% python3 -q
>>> import numpy as np
>>> np.set_printoptions(precision=2, suppress=True, linewidth=160)
>>> rng = np.random.default_rng(54162)
>>> theta = np.sort(rng.uniform(-2, 2, 11))
>>> K = np.c_[theta, theta ** 2, theta ** 3] @ np.array([[0, -2, 1], [0, 0, 1], [0, -1, -3]])
>>> K
array([[ 0.  ,  3.6 ,  4.25],
       [ 0.  ,  3.29,  3.58],
       [ 0.  ,  3.06,  3.11],
       [ 0.  ,  1.89,  1.02],
       [ 0.  ,  1.27,  0.25],
       [ 0.  ,  1.22,  0.21],
       [ 0.  , -0.71,  0.33],
       [ 0.  , -1.95,  0.02],
       [ 0.  , -3.46, -1.58],
       [ 0.  , -4.35, -2.89],
       [ 0.  , -4.95, -3.85]])
>>> left, s, VT = np.linalg.svd(K)
>>> vecs = VT[:(s > 1e-8).sum()]
>>> x0 = K[1] + -1 * K[10] + rng.integers(2) * np.eye(3)[0]
>>> x0
array([0.  , 8.24, 7.44])
>>> np.linalg.matrix_rank(np.vstack([K, x0]))
np.int64(2)
>>> left, s, VT = np.linalg.svd(K)
>>> s
array([12.69,  2.44,  0.  ])
>>> np.argmax(s[:-1] / (s[1:] + 1e-6)) + 1
np.int64(2)
>>> B = left[:, :2] @ np.diag(s[:2]) @ VT[:2]
>>> B
array([[ 0.  ,  3.6 ,  4.25],
       [ 0.  ,  3.29,  3.58],
       [ 0.  ,  3.06,  3.11],
       [ 0.  ,  1.89,  1.02],
       [ 0.  ,  1.27,  0.25],
       [ 0.  ,  1.22,  0.21],
       [ 0.  , -0.71,  0.33],
       [ 0.  , -1.95,  0.02],
       [ 0.  , -3.46, -1.58],
       [ 0.  , -4.35, -2.89],
       [ 0.  , -4.95, -3.85]])
>>> round(np.linalg.norm(K - B) / np.linalg.norm(K), 2)
np.float64(0.0)
>>> rk = np.linalg.matrix_rank(K)
>>> rk
np.int64(2)
>>> ns = np.linalg.svd(K)[2][rk:].T
>>> K @ ns
array([[0.],
       [0.],
       [0.],
       [0.],
       [0.],
       [0.],
       [0.],
       [0.],
       [0.],
       [0.],
       [0.]])
>>> ns @ ns.T
array([[1., 0., 0.],
       [0., 0., 0.],
       [0., 0., 0.]])
>>> [int(np.linalg.matrix_rank(np.delete(K, i, axis=0))) for i in range(11)]
[2, 2, 2, 2, 2, 2, 2, 2, 2, 2, 2]
>>> [int(np.linalg.matrix_rank(K[:i])) for i in range(1, len(K) + 1)]
[1, 2, 2, 2, 2, 2, 2, 2, 2, 2, 2]
>>> blk = np.stack([K, -3 * K, K[::-1]])
>>> np.linalg.norm(blk, axis=(1, 2))
array([12.93, 38.78, 12.93])
>>> np.linalg.matrix_rank(blk.reshape(3, -1))
np.int64(2)
>>> np.round(np.trace(np.linalg.pinv(K) @ K), 2)
np.float64(2.0)
>>> Z = np.array([[2, 1, 3], [4, 4, 2]])
>>> W0 = np.repeat(Z, 11 // 2, axis=0)
>>> W0 = W0 + 0.02 * rng.normal(size=W0.shape)
>>> W0
array([[2.01, 1.03, 3.01],
       [2.01, 0.99, 2.99],
       [1.99, 0.97, 2.98],
       [1.99, 0.97, 3.  ],
       [2.01, 1.01, 3.  ],
       [3.98, 3.99, 2.  ],
       [4.03, 4.03, 1.97],
       [4.02, 4.02, 1.99],
       [4.02, 4.  , 2.  ],
       [4.01, 4.03, 2.03]])
>>> P = W0 @ np.linalg.solve(W0.T @ W0, W0.T)
>>> round(float(np.trace(P)), 2)
3.0
>>> np.diag(P)
array([0.54, 0.25, 0.24, 0.24, 0.2 , 0.27, 0.28, 0.21, 0.35, 0.43])
>>> np.round(np.linalg.eigvalsh(P), 2) + 0
array([0., 0., 0., 0., 0., 0., 0., 1., 1., 1.])
>>> arr = np.array([[1, 1, 2, 0], [1, 2, 3, 2], [2, 3, 5, 2], [0, 2, 2, 4]])
>>> left, s, VT = np.linalg.svd(arr)
>>> vecs = VT[:(s > 1e-8).sum()]
>>> x0 = arr[0] + 4 * arr[1] + rng.integers(2) * np.eye(4)[1]
>>> x0
array([ 5., 10., 14.,  8.])
>>> np.diag(vecs.T @ vecs)
array([0.22, 0.22, 0.67, 0.89])
>>> w, vecs = np.linalg.eigh(arr)
>>> np.round(vecs.T @ vecs, 2) + 0
array([[1., 0., 0., 0.],
       [0., 1., 0., 0.],
       [0., 0., 1., 0.],
       [0., 0., 0., 1.]])
>>> np.abs(vecs[:, -1]).round(6).argmax()
np.int64(2)
>>> w.round(2) + 0
array([0., 0., 3., 9.])
>>> np.round(w.sum(), 2), np.trace(arr)
(np.float64(12.0), np.int64(12))
>>> np.round(vecs @ np.diag(w) @ vecs.T, 2) + 0
array([[1., 1., 2., 0.],
       [1., 2., 3., 2.],
       [2., 3., 5., 2.],
       [0., 2., 2., 4.]])
>>> w, vecs = np.linalg.eigh(arr)
>>> x0 = np.array([2, -5, 3, 1])
>>> round(x0 @ arr @ x0 / (x0 @ x0), 2), round(w[0], 2), np.round(w[-1], 2)
(np.float64(0.23), np.float64(-0.0), np.float64(9.0))
>>> np.round(np.linalg.eigvalsh(arr[1:, 1:]), 2) + 0
array([0.  , 2.46, 8.54])
>>> x0 @ arr @ x0
np.int64(9)
>>> X = np.load("m.npy")
>>> X
array([[-1.  ,  0.1 ,  0.54],
       [-0.1 , -1.6 , -8.01],
       [-0.1 ,  1.3 ,  6.56],
       [-1.7 , -0.4 , -2.01],
       [ 1.1 ,  1.1 ,  5.48],
       [-1.2 ,  1.7 ,  8.48],
       [-0.2 ,  0.  , -0.01],
       [-0.1 , -0.4 , -2.01],
       [ 0.  , -0.7 , -3.51],
       [ 0.  , -0.2 , -1.01],
       [ 1.  , -0.8 , -3.98],
       [-1.3 , -1.6 , -8.02],
       [-0.1 , -0.8 , -3.99],
       [-0.2 , -0.6 , -2.99],
       [ 0.8 ,  0.4 ,  2.01],
       [ 0.  ,  0.6 ,  2.99],
       [ 1.4 ,  1.1 ,  5.51],
       [-1.1 , -0.5 , -2.48],
       [-0.6 , -0.8 , -4.01],
       [ 0.5 , -1.3 , -6.5 ],
       [-1.8 ,  0.2 ,  0.99],
       [-0.1 , -0.6 , -3.02]])
>>> # column 2 is much longer than the rest
>>> Ac = X - X.mean(axis=0)
>>> vecs = np.linalg.svd(Ac)[2][:2]
>>> B = Ac - Ac @ vecs.T @ vecs
>>> np.diag(vecs.T @ vecs)
array([1.  , 0.04, 0.96])
>>> np.round(np.cov(Ac @ vecs.T, rowvar=False), 2) + 0
array([[21.68,  0.  ],
       [ 0.  ,  0.74]])
>>> (Ac @ vecs.T).std(axis=0)
array([4.55, 0.84])
>>> x0 = np.array([0, 0, 1])
>>> a = np.maximum(X @ x0, 0)
>>> X * (a > 1e-9)[:, None]
array([[-1.  ,  0.1 ,  0.54],
       [-0.  , -0.  , -0.  ],
       [-0.1 ,  1.3 ,  6.56],
       [-0.  , -0.  , -0.  ],
       [ 1.1 ,  1.1 ,  5.48],
       [-1.2 ,  1.7 ,  8.48],
       [-0.  ,  0.  , -0.  ],
       [-0.  , -0.  , -0.  ],
       [ 0.  , -0.  , -0.  ],
       [ 0.  , -0.  , -0.  ],
       [ 0.  , -0.  , -0.  ],
       [-0.  , -0.  , -0.  ],
       [-0.  , -0.  , -0.  ],
       [-0.  , -0.  , -0.  ],
       [ 0.8 ,  0.4 ,  2.01],
       [ 0.  ,  0.6 ,  2.99],
       [ 1.4 ,  1.1 ,  5.51],
       [-0.  , -0.  , -0.  ],
       [-0.  , -0.  , -0.  ],
       [ 0.  , -0.  , -0.  ],
       [-1.8 ,  0.2 ,  0.99],
       [-0.  , -0.  , -0.  ]])
>>> a
array([0.54, 0.  , 6.56, 0.  , 5.48, 8.48, 0.  , 0.  , 0.  , 0.  , 0.  , 0.  , 0.  , 0.  , 2.01, 2.99, 5.51, 0.  , 0.  , 0.  , 0.99, 0.  ])
>>> np.maximum(X @ x0, 0) - np.maximum(-X @ x0, 0)
array([ 0.54, -8.01,  6.56, -2.01,  5.48,  8.48, -0.01, -2.01, -3.51, -1.01, -3.98, -8.02, -3.99, -2.99,  2.01,  2.99,  5.51, -2.48, -4.01, -6.5 ,  0.99,
       -3.02])
